In [1]: import numpy as np

In [2]: np.set_printoptions(suppress=True, linewidth=140)

In [3]: W0 = np.array([[1, 2, 1, 3, 3, 2, 2],
   ...:     [2, 0, 2, 3, 0, 0, 2],
   ...:     [2, 1, 2, 1, 3, 1, 1],
   ...:     [3, 2, 3, 1, 0, 2, 0],
   ...:     [2, 0, 0, 2, 1, 3, 0],
   ...:     [1, 1, 1, 1, 3, 1, 0],
   ...:     [2, 1, 2, 2, 3, 1, 2]])

In [4]: W0
Out[4]: 
array([[1, 2, 1, 3, 3, 2, 2],
       [2, 0, 2, 3, 0, 0, 2],
       [2, 1, 2, 1, 3, 1, 1],
       [3, 2, 3, 1, 0, 2, 0],
       [2, 0, 0, 2, 1, 3, 0],
       [1, 1, 1, 1, 3, 1, 0],
       [2, 1, 2, 2, 3, 1, 2]])

In [5]: round(np.trace(np.linalg.pinv(W0) @ W0), 3)
Out[5]: np.float64(6.0)

In [6]: print(np.linalg.lstsq(W0[:-1].T, W0[-1])[2])
6

In [7]: np.allclose(W0[:-1].T @ np.linalg.lstsq(W0[:-1].T, W0[-1])[0], W0[-1])
Out[7]: True

In [8]: rk = np.linalg.matrix_rank(W0)

In [9]: rk
Out[9]: np.int64(6)

In [10]: ns = np.linalg.svd(W0)[2][rk:].T

In [11]: ns.shape
Out[11]: (7, 1)

In [12]: [int(np.linalg.matrix_rank(W0[:, :j + 1])) for j in range(7)]
Out[12]: [1, 2, 3, 4, 5, 5, 6]

In [13]: [int(np.linalg.matrix_rank(W0[:i])) for i in range(1, len(W0) + 1)]
Out[13]: [1, 2, 3, 4, 5, 6, 6]

In [14]: A = np.load("x.npy")

In [15]: A
Out[15]: 
array([[ 64, -16,   0,  32, -32,  16,   8, -24, -24, -32],
       [-16,   4,   0,  -8,   8,  -4,  -2,   6,   6,   8],
       [  0,   0,   0,   0,   0,   0,   0,   0,   0,   0],
       [ 32,  -8,   0,  16, -16,   8,   4, -12, -12, -16],
       [-32,   8,   0, -16,  16,  -8,  -4,  12,  12,  16],
       [ 16,  -4,   0,   8,  -8,   4,   2,  -6,  -6,  -8],
       [  8,  -2,   0,   4,  -4,   2,   1,  -3,  -3,  -4],
       [-24,   6,   0, -12,  12,  -6,  -3,   9,   9,  12],
       [-24,   6,   0, -12,  12,  -6,  -3,   9,   9,  12],
       [-32,   8,   0, -16,  16,  -8,  -4,  12,  12,  16]])

In [16]: U, sig, Vt = np.linalg.svd(A)

In [17]: sig.round(3) + 0
Out[17]: array([139.,   0.,   0.,   0.,   0.,   0.,   0.,   0.,   0.,   0.])

In [18]: print(np.argmax(sig[:-1] / (sig[1:] + 1e-6)) + 1)
1

In [19]: B = U[:, :1] @ np.diag(sig[:1]) @ Vt[:1]

In [20]: round(float(np.abs(A - B).max()), 3)
Out[20]: 0.0

In [21]: np.linalg.matrix_rank(A, rtol=0.05)
Out[21]: np.int64(1)

In [22]: X = np.load("mat.npy")

In [23]: X.round(3)
Out[23]: 
array([[  7.913,  11.913, -23.698,  -7.856, -33.647,  -9.892, -19.827,   5.964,   0.043, -25.676],
       [  5.688,   9.645, -16.334,  -4.434, -24.852,  -7.263, -15.487,   4.931,   0.96 , -17.756],
       [  4.311,   8.191, -12.21 ,  -2.613, -19.697,  -5.789, -12.902,   4.183,   1.324, -13.288],
       [  4.212,   8.083, -11.925,  -2.491, -19.333,  -5.687, -12.717,   4.125,   1.344, -12.978],
       [  3.792,   7.628, -10.748,  -1.993, -17.812,  -5.265, -11.945,   3.875,   1.415, -11.696],
       [  1.905,   5.486,  -5.925,  -0.104, -11.243,  -3.516,  -8.526,   2.613,   1.493,  -6.401],
       [  1.757,   5.308,  -5.581,   0.017, -10.744,  -3.389,  -8.258,   2.503,   1.479,  -6.02 ],
       [  1.46 ,   4.948,  -4.913,   0.243,  -9.757,  -3.141,  -7.724,   2.276,   1.442,  -5.278],
       [  1.409,   4.885,  -4.8  ,   0.28 ,  -9.589,  -3.099,  -7.632,   2.236,   1.434,  -5.153],
       [  1.259,   4.699,  -4.473,   0.384,  -9.093,  -2.976,  -7.361,   2.117,   1.408,  -4.788],
       [  0.33 ,   3.478,  -2.598,   0.892,  -6.07 ,  -2.249,  -5.644,   1.318,   1.147,  -2.681],
       [  0.145,   3.213,  -2.257,   0.959,  -5.469,  -2.109,  -5.286,   1.142,   1.069,  -2.293],
       [ -0.031,   2.953,  -1.946,   1.008,  -4.899,  -1.977,  -4.938,   0.969,   0.984,  -1.938],
       [ -0.342,   2.46 ,  -1.424,   1.052,  -3.876,  -1.742,  -4.287,   0.641,   0.804,  -1.338],
       [ -0.984,   0.949,  -0.433,   0.732,  -1.274,  -1.094,  -2.289,  -0.284,   0.101,  -0.187],
       [ -0.997,   0.84 ,  -0.399,   0.675,  -1.121,  -1.044,  -2.132,  -0.336,   0.045,  -0.15 ],
       [ -0.999,   0.795,  -0.387,   0.651,  -1.061,  -1.022,  -2.067,  -0.356,   0.023,  -0.137],
       [ -0.842,   0.272,  -0.285,   0.281,  -0.41 ,  -0.686,  -1.168,  -0.477,  -0.204,  -0.075],
       [ -0.606,   0.104,  -0.231,   0.119,  -0.212,  -0.468,  -0.724,  -0.392,  -0.212,  -0.08 ],
       [  1.113,   0.154,   0.769,   0.241,   0.273,   0.858,   0.982,   0.949,   0.734,   0.491],
       [  1.393,   0.224,   1.023,   0.36 ,   0.355,   1.086,   1.209,   1.215,   0.962,   0.675],
       [  2.736,   0.653,   2.528,   1.175,   0.872,   2.255,   2.286,   2.589,   2.224,   1.844],
       [  5.02 ,   1.585,   6.014,   3.264,   2.262,   4.533,   4.203,   5.205,   4.862,   4.759],
       [  5.657,   1.872,   7.166,   3.976,   2.762,   5.229,   4.77 ,   5.984,   5.687,   5.752],
       [  6.173,   2.112,   8.153,   4.589,   3.202,   5.811,   5.242,   6.628,   6.38 ,   6.609],
       [  8.245,   3.123,  12.556,   7.35 ,   5.269,   8.308,   7.246,   9.328,   9.37 ,  10.495],
       [ 15.539,   7.054,  32.852,  20.223,  15.956,  18.866,  15.697,  19.963,  22.035,  28.968],
       [ 23.115,  11.47 ,  60.41 ,  37.723,  31.861,  32.289,  26.598,  32.46 ,  37.981,  54.631]])

In [24]: cen = X - X.mean(axis=1)
---------------------------------------------------------------------------
ValueError                                Traceback (most recent call last)
Cell In[24], line 1
----> 1 cen = X - X.mean(axis=1)

ValueError: operands could not be broadcast together with shapes (28,10) (28,) 

In [25]: cen = X - X.mean(axis=0)

In [26]: U, sig, Vt = np.linalg.svd(cen, full_matrices=False)

In [27]: print(np.abs(Vt[0]).argmax())
2

In [28]: print((np.sign(U[:, 0]) == np.sign(U[0, 0])).astype(int))
[1 1 1 1 1 1 1 1 1 1 1 1 1 1 1 1 1 1 1 0 0 0 0 0 0 0 0 0]

In [29]: np.searchsorted(np.cumsum(sig ** 2) / (sig ** 2).sum(), 0.9) + 1
Out[29]: np.int64(1)

In [30]: np.round(cen.mean(axis=0), 3) + 0
Out[30]: array([0., 0., 0., 0., 0., 0., 0., 0., 0., 0.])

In [31]: np.linalg.matrix_rank(cen)
Out[31]: np.int64(3)

In [32]: np.abs(U[:, 0]).argmax()
Out[32]: np.int64(27)

In [33]: np.round(Vt[0] * np.sign(Vt[0, np.abs(Vt[0]).argmax()]), 3)
Out[33]: array([0.128, 0.002, 0.513, 0.271, 0.389, 0.275, 0.305, 0.187, 0.245, 0.481])

In [34]: np.round(sig ** 2 / (sig ** 2).sum(), 3) + 0
Out[34]: array([0.917, 0.077, 0.006, 0.   , 0.   , 0.   , 0.   , 0.   , 0.   , 0.   ])

In [35]: f = np.array([3, 7, 9, 9, 6, 1, 5, 1, 9]) + 0.5

In [36]: m1 = np.outer(f, f) / (f @ f)

In [37]: m1.round(3)
Out[37]: 
array([[0.029, 0.063, 0.08 , 0.08 , 0.055, 0.013, 0.046, 0.013, 0.08 ],
       [0.063, 0.135, 0.171, 0.171, 0.117, 0.027, 0.099, 0.027, 0.171],
       [0.08 , 0.171, 0.217, 0.217, 0.148, 0.034, 0.126, 0.034, 0.217],
       [0.08 , 0.171, 0.217, 0.217, 0.148, 0.034, 0.126, 0.034, 0.217],
       [0.055, 0.117, 0.148, 0.148, 0.102, 0.023, 0.086, 0.023, 0.148],
       [0.013, 0.027, 0.034, 0.034, 0.023, 0.005, 0.02 , 0.005, 0.034],
       [0.046, 0.099, 0.126, 0.126, 0.086, 0.02 , 0.073, 0.02 , 0.126],
       [0.013, 0.027, 0.034, 0.034, 0.023, 0.005, 0.02 , 0.005, 0.034],
       [0.08 , 0.171, 0.217, 0.217, 0.148, 0.034, 0.126, 0.034, 0.217]])

In [38]: B = m1 / np.linalg.norm(m1, axis=1, keepdims=True)

In [39]: gram = B @ B.T

In [40]: np.round(np.degrees(np.arccos(np.clip(gram[8, 4], -1, 1))), 3)
Out[40]: np.float64(0.0)

In [41]: gram.round(3)
Out[41]: 
array([[1., 1., 1., 1., 1., 1., 1., 1., 1.],
       [1., 1., 1., 1., 1., 1., 1., 1., 1.],
       [1., 1., 1., 1., 1., 1., 1., 1., 1.],
       [1., 1., 1., 1., 1., 1., 1., 1., 1.],
       [1., 1., 1., 1., 1., 1., 1., 1., 1.],
       [1., 1., 1., 1., 1., 1., 1., 1., 1.],
       [1., 1., 1., 1., 1., 1., 1., 1., 1.],
       [1., 1., 1., 1., 1., 1., 1., 1., 1.],
       [1., 1., 1., 1., 1., 1., 1., 1., 1.]])

In [42]: print((gram - 2 * np.eye(9)).round(6).argmax(axis=1))
[1 0 0 0 0 0 0 0 0]
